% python3 -q
>>> import numpy as np
>>> np.set_printoptions(precision=2, suppress=True, linewidth=100)
>>> feats = np.load("run10.npy")
>>> print(feats)
[[-0.3  1.5  0.  -1.8  0.9 -1.4  0.9 -0.2]
 [-1.2 -0.3 -0.3  4.5 -1.3 -0.9  0.4 -0.2]
 [ 0.3  0.5 -0.4  4.8 -0.3  1.2 -0.3  0.6]
 [-0.9  0.5  2.5 -3.3  0.2 -0.5  0.4  1.2]
 [-0.6  1.4  1.2  0.9 -1.4  0.1  0.2  1. ]]
>>> print(round(float(np.linalg.norm(feats, 2)), 2))
7.95
>>> print(np.linalg.norm(feats, axis=1))
[3.03 4.96 5.05 4.48 2.75]
>>> print(round(np.linalg.norm(feats, 1), 2), np.round(np.linalg.norm(feats, np.inf), 2))
15.3 9.5
>>> print(feats[4] @ feats[1])
5.6
>>> print(round(float(np.linalg.norm(feats[4] - feats[1])), 2))
4.58
>>> print(round(np.linalg.norm(feats) ** 2 / np.linalg.norm(feats, 2) ** 2, 2))
1.38
>>> th = np.radians(72)
>>> R = np.eye(8)
>>> R[5, 5] = R[0, 0] = np.cos(th)
>>> R[5, 0], R[0, 5] = -np.sin(th), np.sin(th)
>>> print(R)
[[ 0.31  0.    0.    0.    0.    0.95  0.    0.  ]
 [ 0.    1.    0.    0.    0.    0.    0.    0.  ]
 [ 0.    0.    1.    0.    0.    0.    0.    0.  ]
 [ 0.    0.    0.    1.    0.    0.    0.    0.  ]
 [ 0.    0.    0.    0.    1.    0.    0.    0.  ]
 [-0.95  0.    0.    0.    0.    0.31  0.    0.  ]
 [ 0.    0.    0.    0.    0.    0.    1.    0.  ]
 [ 0.    0.    0.    0.    0.    0.    0.    1.  ]]
>>> B = feats @ R.T
>>> print(B)
[[-1.42  1.5   0.   -1.8   0.9  -0.15  0.9  -0.2 ]
 [-1.23 -0.3  -0.3   4.5  -1.3   0.86  0.4  -0.2 ]
 [ 1.23  0.5  -0.4   4.8  -0.3   0.09 -0.3   0.6 ]
 [-0.75  0.5   2.5  -3.3   0.2   0.7   0.4   1.2 ]
 [-0.09  1.4   1.2   0.9  -1.4   0.6   0.2   1.  ]]
